% python3 -q
>>> import numpy as np
>>> import numpy.linalg as la
>>> np.set_printoptions(suppress=True, linewidth=140)
>>> tidy = lambda a: np.round(a, 2) + 0
>>> J = np.array([[8, 3, 8, 3, 8, 3],
...     [0, 2, 0, 2, 0, 2],
...     [7, 5, 7, 5, 7, 5],
...     [8, 3, 8, 3, 8, 3],
...     [0, 2, 0, 2, 0, 2],
...     [7, 5, 7, 5, 7, 5]])
>>> # rank 2
>>> rank = la.matrix_rank(J)
>>> rank
np.int64(2)
>>> ns = la.svd(J)[2][rank:].T
>>> [int(la.matrix_rank(np.delete(J, i, axis=0))) for i in range(6)]
[2, 2, 2, 2, 2, 2]
>>> ns.shape
(6, 4)
>>> tidy(ns @ ns.T)
array([[ 0.67,  0.  , -0.33,  0.  , -0.33,  0.  ],
       [ 0.  ,  0.67,  0.  , -0.33,  0.  , -0.33],
       [-0.33,  0.  ,  0.67,  0.  , -0.33,  0.  ],
       [ 0.  , -0.33,  0.  ,  0.67,  0.  , -0.33],
       [-0.33,  0.  , -0.33,  0.  ,  0.67,  0.  ],
       [ 0.  , -0.33,  0.  , -0.33,  0.  ,  0.67]])
>>> la.matrix_rank(J.T @ J), la.matrix_rank(J @ J.T)
(np.int64(2), np.int64(2))
>>> [int(la.matrix_rank(J[:i])) for i in range(1, len(J) + 1)]
[1, 2, 2, 2, 2, 2]
>>> la.cond(J) > 100
np.True_
>>> la.matrix_rank(J, rtol=0.1)
np.int64(2)
>>> [round(float(x), 2) for x in la.svd(J, compute_uv=False)[:3]]
[29.54, 5.79, 0.0]
>>> np.argsort(-la.norm(J, axis=0).round(6), kind="stable")[:3]
array([0, 2, 4])
>>> tidy(la.norm(J, 2) / la.norm(J))
np.float64(0.98)
>>> U, sig, Vh = la.svd(J)
>>> V = Vh[:(sig > 1e-8).sum()]
>>> rng = np.random.default_rng(325)
>>> x = J[3] + -2 * J[0] + rng.integers(2) * np.eye(6)[1]
>>> x
array([-8., -3., -8., -3., -8., -3.])
>>> tidy(la.norm(x - V.T @ V @ x))
np.float64(0.0)
>>> tidy(np.diag(V.T @ V))
array([0.33, 0.33, 0.33, 0.33, 0.33, 0.33])
>>> la.matrix_rank(np.vstack([J, x]))
np.int64(2)
>>> tidy(V.T @ V)
array([[0.33, 0.  , 0.33, 0.  , 0.33, 0.  ],
       [0.  , 0.33, 0.  , 0.33, 0.  , 0.33],
       [0.33, 0.  , 0.33, 0.  , 0.33, 0.  ],
       [0.  , 0.33, 0.  , 0.33, 0.  , 0.33],
       [0.33, 0.  , 0.33, 0.  , 0.33, 0.  ],
       [0.  , 0.33, 0.  , 0.33, 0.  , 0.33]])
>>> W0 = np.loadtxt("case18.csv", delimiter=",")
>>> W0
array([[ 0.53,  0.37,  0.27, -0.69],
       [ 2.42,  1.62,  1.14,  0.02],
       [-4.11, -3.07, -1.13, -0.16],
       [-0.34, -0.81, -0.45, -0.03],
       [ 1.26,  1.32,  0.05, -0.53],
       [ 2.87,  3.6 ,  0.78, -0.14],
       [ 1.91,  1.62,  0.21,  0.39],
       [-0.97, -0.68, -0.12,  0.1 ],
       [ 3.21,  2.95,  0.98,  0.09],
       [ 1.56,  1.55,  0.43, -0.11],
       [ 0.04, -0.71, -0.33, -0.41],
       [-6.42, -6.44, -2.38, -0.39],
       [-0.15, -0.09, -0.3 ,  0.07],
       [ 1.69,  1.39,  0.56,  0.14],
       [ 3.37,  3.41,  0.97, -0.52],
       [-5.46, -5.15, -2.41,  0.38],
       [-1.69, -1.66, -0.52, -0.13],
       [ 3.3 ,  3.08,  0.67, -0.36],
       [ 1.53,  1.18,  0.66,  0.23],
       [-0.17,  0.07, -0.17,  0.32],
       [ 5.37,  5.14,  1.69,  0.21],
       [ 0.  , -0.25, -0.56,  0.04],
       [-1.49, -1.76, -0.49,  0.04],
       [ 4.97,  5.07,  1.63,  0.1 ],
       [ 0.7 ,  0.68,  0.27,  0.06],
       [ 1.28,  1.05, -0.14,  0.25],
       [-2.42, -2.2 , -0.96, -0.51]])
>>> x = np.array([0, -2, 3, 2])
>>> y = W0 @ x
>>> tidy(la.solve(W0.T @ W0, W0.T @ y))
array([ 0., -2.,  3.,  2.])
>>> tidy(la.lstsq(W0, y)[0])
array([ 0., -2.,  3.,  2.])
>>> y = y + 0.05 * rng.normal(size=27)
>>> tidy(y)
array([-1.31,  0.24,  2.44,  0.24, -3.64, -5.  , -1.82,  1.1 , -2.79, -2.03, -0.45,  4.92, -0.7 , -0.77, -4.88,  3.73,  1.47, -4.81,  0.05,
       -0.01, -4.77, -1.14,  2.12, -5.14, -0.4 , -2.  ,  0.52])
>>> beta, *_ = la.lstsq(W0, y)
>>> beta.round()
array([-0., -2.,  3.,  2.])
>>> tidy(la.norm(y - W0 @ beta))
np.float64(0.28)
>>> tidy(W0.T @ (y - W0 @ beta))
array([0., 0., 0., 0.])
